% ipython --no-banner

In [1]: import numpy as np

In [2]: np.set_printoptions(suppress=True, linewidth=140)

In [3]: m1 = np.load("x.npy")

In [4]: m1
Out[4]: 
array([[ 0.3,  2. ,  2. ,  2. ],
       [ 3. ,  3.3, -3. , -3. ],
       [-3. ,  3. ,  3.3, -1. ],
       [ 0. ,  2. ,  2. ,  2.3]])

In [5]: q, Rm = np.linalg.qr(m1)

In [6]: np.round(q @ Rm, 3)
Out[6]: 
array([[ 0.3,  2. ,  2. ,  2. ],
       [ 3. ,  3.3, -3. , -3. ],
       [-3. ,  3. ,  3.3, -1. ],
       [ 0. ,  2. ,  2. ,  2.3]])

In [7]: np.trace(q @ q.T)
Out[7]: np.float64(4.0)

In [8]: np.allclose(Rm.T @ Rm, m1.T @ m1)
Out[8]: True

In [9]: Rm.round(3)
Out[9]: 
array([[-4.253, -0.353,  4.303,  1.27 ],
       [ 0.   , -5.269, -1.806,  0.731],
       [ 0.   ,  0.   , -2.473, -4.108],
       [ 0.   ,  0.   ,  0.   ,  0.52 ]])

In [10]: rng = np.random.default_rng(56375)

In [11]: lab = rng.permutation(4)

In [12]: lab
Out[12]: array([0, 2, 3, 1])

In [13]: Y = Rm[lab][:, lab]

In [14]: np.allclose(Y, Rm)
Out[14]: False

In [15]: round(float(np.linalg.det(Y)), 3), np.round(np.linalg.det(Rm[lab]), 3)
Out[15]: (-28.844, np.float64(-28.844))

In [16]: Y.round(3)
Out[16]: 
array([[-4.253,  4.303,  1.27 , -0.353],
       [ 0.   , -2.473, -4.108,  0.   ],
       [ 0.   ,  0.   ,  0.52 ,  0.   ],
       [ 0.   , -1.806,  0.731, -5.269]])

In [17]: lab = rng.permutation(4)

In [18]: Y = m1[:, lab] * rng.choice([-1, 1], 4)

In [19]: Y
Out[19]: 
array([[-0.3, -2. ,  2. , -2. ],
       [-3. , -3.3, -3. ,  3. ],
       [ 3. , -3. ,  3.3,  1. ],
       [-0. , -2. ,  2. , -2.3]])

In [20]: left, _, Vt = np.linalg.svd(m1.T @ Y)

In [21]: np.round(left @ Vt, 3) + 0
Out[21]: 
array([[-1.,  0.,  0.,  0.],
       [ 0., -1.,  0.,  0.],
       [ 0.,  0.,  1.,  0.],
       [ 0.,  0.,  0., -1.]])

In [22]: lab
Out[22]: array([0, 1, 2, 3])

In [23]: q = m1.astype(float).copy()

In [24]: for j in range(4):
    ...:     q[:, j] -= q[:, :j] @ (q[:, :j].T @ q[:, j])
    ...:     q[:, j] /= np.linalg.norm(q[:, j])
    ...: 

In [25]: np.round(q.T @ q, 3) + 0
Out[25]: 
array([[1., 0., 0., 0.],
       [0., 1., 0., 0.],
       [0., 0., 1., 0.],
       [0., 0., 0., 1.]])

In [26]: np.round(q.T @ m1, 3) + 0
Out[26]: 
array([[ 4.253,  0.353, -4.303, -1.27 ],
       [ 0.   ,  5.269,  1.806, -0.731],
       [ 0.   ,  0.   ,  2.473,  4.108],
       [ 0.   ,  0.   ,  0.   ,  0.52 ]])
